$ ipython --no-banner

In [1]: import numpy as np

In [2]: np.set_printoptions(precision=3, suppress=True, linewidth=200)

In [3]: def rd(a):
   ...:     return np.round(a, 3) + 0
   ...: 

In [4]: t = np.deg2rad(120)

In [5]: W0 = np.eye(3)

In [6]: W0[np.ix_([0, 1], [0, 1])] = [[np.cos(t), -np.sin(t)], [np.sin(t), np.cos(t)]]

In [7]: rd(W0)
Out[7]: 
array([[-0.5  , -0.866,  0.   ],
       [ 0.866, -0.5  ,  0.   ],
       [ 0.   ,  0.   ,  1.   ]])

In [8]: rd(np.linalg.pinv(W0))
Out[8]: 
array([[-0.5  ,  0.866,  0.   ],
       [-0.866, -0.5  ,  0.   ],
       [ 0.   ,  0.   ,  1.   ]])

In [9]: rd(W0 @ W0.T)
Out[9]: 
array([[1., 0., 0.],
       [0., 1., 0.],
       [0., 0., 1.]])

In [10]: vec = np.array([2, -1, 1])

In [11]: [p for p in range(1, 25) if np.allclose(np.linalg.matrix_power(W0, p), np.eye(3))]
Out[11]: [3, 6, 9, 12, 15, 18, 21, 24]

In [12]: rd(np.linalg.inv(W0))
Out[12]: 
array([[-0.5  ,  0.866,  0.   ],
       [-0.866, -0.5  ,  0.   ],
       [ 0.   ,  0.   ,  1.   ]])

In [13]: 3 - np.linalg.matrix_rank(W0 - np.eye(3), tol=1e-8)
Out[13]: np.int64(1)

In [14]: rd(np.sort(np.abs(np.degrees(np.angle(np.linalg.eigvals(W0))))))
Out[14]: array([  0., 120., 120.])

In [15]: rd(np.linalg.norm(vec)), rd(np.linalg.norm(W0 @ vec))
Out[15]: (np.float64(2.449), np.float64(2.449))

In [16]: np.zeros(3, 3)
---------------------------------------------------------------------------
TypeError                                 Traceback (most recent call last)
Cell In[16], line 1
----> 1 np.zeros(3, 3)

TypeError: Cannot interpret '3' as a data type

In [17]: np.linalg.rank(W0)
---------------------------------------------------------------------------
AttributeError                            Traceback (most recent call last)
Cell In[17], line 1
----> 1 np.linalg.rank(W0)

AttributeError: module 'numpy.linalg' has no attribute 'rank'

In [18]: rd(W0 - W0[0])
Out[18]: 
array([[0.   , 0.   , 0.   ],
       [1.366, 0.366, 0.   ],
       [0.5  , 0.866, 1.   ]])

In [19]: np.abs(W0).max()
Out[19]: np.float64(1.0)

In [20]: rd(W0.sum(axis=0))
Out[20]: array([ 0.366, -1.366,  1.   ])

In [21]: W0[:, 3]
---------------------------------------------------------------------------
IndexError                                Traceback (most recent call last)
Cell In[21], line 1
----> 1 W0[:, 3]

IndexError: index 3 is out of bounds for axis 1 with size 3
